>>> import numpy as np
>>> from numpy import linalg as LA
>>> np.set_printoptions(precision=2, suppress=True, linewidth=200, legacy="1.25")
>>> F = np.loadtxt("run8.csv", delimiter=",")
>>> F
array([[2., 1., 3.],
       [0., 0., 0.],
       [2., 1., 3.]])
>>> # rows 0 and 2 are equal
>>> Uu, s, vt = LA.svd(F)
>>> s.round(2) + 0
array([5.29, 0.  , 0.  ])
>>> M2 = Uu[:, :1] @ np.diag(s[:1]) @ vt[:1]
>>> M2
array([[2., 1., 3.],
       [0., 0., 0.],
       [2., 1., 3.]])
>>> np.round(np.abs(F - M2).max(), 2)
0.0
>>> round(float(LA.norm(M2, 2) / LA.norm(M2)), 2)
1.0
>>> [round(float(x), 2) for x in LA.svd(M2, compute_uv=False)[:3]]
[5.29, 0.0, 0.0]
>>> LA.matrix_rank(M2, rtol=0.1)
1
>>> Uu, s, vt = LA.svd(F)
>>> vecs = vt[:(s > 1e-8).sum()]
>>> rng = np.random.default_rng(62)
>>> x = F[0] + 4 * F[2] + rng.integers(2) * np.eye(3)[1]
>>> x
array([10.,  5., 15.])
>>> np.round(LA.norm(x - vecs.T @ vecs @ x), 2)
0.0
>>> vecs.T @ vecs
array([[0.29, 0.14, 0.43],
       [0.14, 0.07, 0.21],
       [0.43, 0.21, 0.64]])
>>> LA.matrix_rank(np.vstack([F, x]))
1
>>> round(float(np.trace(LA.pinv(F) @ F)), 2)
1.0
>>> F @ LA.pinv(F) @ F
array([[2., 1., 3.],
       [0., 0., 0.],
       [2., 1., 3.]])
>>> np.unique(F.round(6), axis=0).shape
(2, 3)
>>> W0 = np.loadtxt("a.csv", delimiter=",")
>>> W0
array([[0.22, 0.26, 0.15, 0.29],
       [0.26, 0.29, 0.18, 0.33],
       [0.15, 0.18, 0.11, 0.2 ],
       [0.29, 0.33, 0.2 , 0.38]])
>>> # null space of dimension 3
>>> round(float(LA.det(W0)), 2)
0.0
>>> W0 @ W0
array([[0.22, 0.26, 0.15, 0.29],
       [0.26, 0.29, 0.18, 0.33],
       [0.15, 0.18, 0.11, 0.2 ],
       [0.29, 0.33, 0.2 , 0.38]])
>>> (W0 - W0.T) / 2
array([[0., 0., 0., 0.],
       [0., 0., 0., 0.],
       [0., 0., 0., 0.],
       [0., 0., 0., 0.]])
>>> round(np.abs(LA.eigvals(W0)).max(), 2)
1.0
>>> W0.inv()
Traceback (most recent call last):
  File "<python-input-32>", line 1, in <module>
    W0.inv()
    ^^^^^^
AttributeError: 'numpy.ndarray' object has no attribute 'inv'
>>> np.trace(W0)
1.0
>>> LA.determinant(W0)
Traceback (most recent call last):
  File "<python-input-34>", line 1, in <module>
    LA.determinant(W0)
    ^^^^^^^^^^^^^^
AttributeError: module 'numpy.linalg' has no attribute 'determinant'
>>> A = np.loadtxt("dump.csv", delimiter=",")
>>> A
array([[3., 1., 0.],
       [0., 3., 1.],
       [0., 0., 3.]])
>>> T = np.stack([A, 3 * A, A[::-1]])
>>> LA.det(T)
array([ 27., 729., -27.])
>>> np.einsum("bij,cij->bc", T, T)
array([[ 29.,  87.,  10.],
       [ 87., 261.,  30.],
       [ 10.,  30.,  29.]])
>>> LA.matrix_rank(A - A[0, 0] * np.eye(3))
2
>>> np.prod(np.diag(A)), np.round(LA.det(A), 2)
(27.0, 27.0)
>>> [int(LA.matrix_rank(LA.matrix_power(A, p))) for p in range(1, 4)]
[3, 3, 3]
>>> np.sort(LA.eigvals(A))
array([3., 3., 3.])
>>> A @ A
array([[9., 6., 1.],
       [0., 9., 6.],
       [0., 0., 9.]])
>>> np.allclose(A @ A.T, A.T @ A)
False
>>> np.allclose(A, A.T)
False
>>> round(float(LA.det(A)), 2)
27.0
>>> (A + A.T) / 2
array([[3. , 0.5, 0. ],
       [0.5, 3. , 0.5],
       [0. , 0.5, 3. ]])
>>> np.round(np.abs(LA.eigvals(A)).max(), 2)
3.0
>>> mat = np.load("block14.npy")
>>> mat
array([[ 3,  1, -5],
       [ 5,  3, -1],
       [ 1,  3,  0]])
>>> w1 = np.array([[-1, 0], [2, -1], [-1, 0]])
>>> c = np.array([3, 0])
>>> hid = np.maximum(mat @ w1 + c, 0)
>>> LA.matrix_rank(hid)
1
>>> (hid > 0).astype(int)
array([[1, 0],
       [1, 0],
       [1, 0]])
>>> Z = np.array([[2, 1], [-2, 1]])
>>> (hid @ Z).round(6).argmax(axis=1)
array([0, 0, 0])
>>> w1 @ Z
array([[-2, -1],
       [ 6,  1],
       [-2, -1]])
>>> arr = np.load("sample17.npy")
>>> arr
array([[41.,  0., 30., 24.],
       [ 0.,  5.,  0.,  0.],
       [30.,  0., 30., 20.],
       [24.,  0., 20., 21.]])
>>> # 2 blocks once reordered
>>> Uu, s, vt = LA.svd(arr)
>>> np.argmax(s[:-1] / (s[1:] + 1e-6)) + 1
1
>>> s
array([82.,  5.,  5.,  5.])
>>> M2 = Uu[:, :1] @ np.diag(s[:1]) @ vt[:1]
>>> M2
array([[38.34,  0.  , 31.95, 25.56],
       [ 0.  ,  0.  ,  0.  ,  0.  ],
       [31.95,  0.  , 26.62, 21.3 ],
       [25.56,  0.  , 21.3 , 17.04]])
>>> round(LA.norm(arr - M2, 2), 2), s[1]
(5.0, 5.0)
>>> LA.matrix_rank(arr, rtol=0.05)
4
>>> np.abs(arr - M2).max()
5.0
>>> r = LA.matrix_rank(M2)
>>> r
1
>>> ns = LA.svd(M2)[2][r:].T
>>> [int(LA.matrix_rank(np.delete(M2, i, axis=0))) for i in range(4)]
[1, 1, 1, 1]
>>> np.round(ns @ ns.T, 2) + 0
array([[ 0.53,  0.  , -0.39, -0.31],
       [ 0.  ,  1.  ,  0.  ,  0.  ],
       [-0.39,  0.  ,  0.68, -0.26],
       [-0.31,  0.  , -0.26,  0.79]])
>>> np.allclose(M2 @ ns, 0)
True
>>> np.round(M2 @ ns, 2) + 0
array([[0., 0., 0.],
       [0., 0., 0.],
       [0., 0., 0.],
       [0., 0., 0.]])
>>> [int(LA.matrix_rank(M2[:i])) for i in range(1, len(M2) + 1)]
[1, 1, 1, 1]
>>> [int(LA.matrix_rank(M2[:, :j + 1])) for j in range(4)]
[1, 1, 1, 1]
>>> LA.matrix_rank(M2.T @ M2), LA.matrix_rank(M2 @ M2.T)
(1, 1)
>>> ns.shape
(4, 3)
>>> Lm = LA.cholesky(arr)
>>> arr / np.sqrt(np.outer(np.diag(arr), np.diag(arr)))
array([[1.  , 0.  , 0.86, 0.82],
       [0.  , 1.  , 0.  , 0.  ],
       [0.86, 0.  , 1.  , 0.8 ],
       [0.82, 0.  , 0.8 , 1.  ]])
>>> X = np.array([[-2.3, 0.1, -0.4],
...     [-1.0, -0.6, -0.1],
...     [-1.7, 1.3, 1.6],
...     [-0.2, -1.2, -1.7],
...     [-1.3, 0.7, 0.3],
...     [-0.9, -0.3, 0.1],
...     [-0.8, -0.6, -2.3],
...     [-2.0, 1.8, -1.8],
...     [-0.9, -1.0, 0.3],
...     [-0.4, -0.4, -1.2],
...     [-0.3, 2.1, 1.8],
...     [-1.0, 1.3, 1.0],
...     [-0.5, 0.5, -0.5],
...     [-0.3, -0.9, 2.2],
...     [-0.7, -0.1, 0.5]])
>>> X[:, 1] = -3 * X[:, 2] + 0.3 * rng.normal(size=15)
>>> X
array([[-2.3 ,  0.76, -0.4 ],
       [-1.  ,  0.16, -0.1 ],
       [-1.7 , -4.93,  1.6 ],
       [-0.2 ,  4.82, -1.7 ],
       [-1.3 , -0.99,  0.3 ],
       [-0.9 , -0.37,  0.1 ],
       [-0.8 ,  6.28, -2.3 ],
       [-2.  ,  5.04, -1.8 ],
       [-0.9 , -0.96,  0.3 ],
       [-0.4 ,  3.28, -1.2 ],
       [-0.3 , -5.51,  1.8 ],
       [-1.  , -2.6 ,  1.  ],
       [-0.5 ,  1.19, -0.5 ],
       [-0.3 , -6.62,  2.2 ],
       [-0.7 , -1.36,  0.5 ]])
>>> Xs = (X - X.mean(axis=0)) / X.std(axis=0)
>>> np.argwhere(np.abs(Xs) > 2)
array([[0, 0]])
>>> Xs.std(axis=0)
array([1., 1., 1.])
>>> c = LA.lstsq(np.delete(Xs, 2, axis=1), Xs[:, 2])[0]
>>> round(float(1 - np.var(Xs[:, 2] - np.delete(Xs, 2, axis=1) @ c)), 2)
1.0
>>> c
array([ 0.01, -1.  ])
>>> np.abs(c).argmax()
1
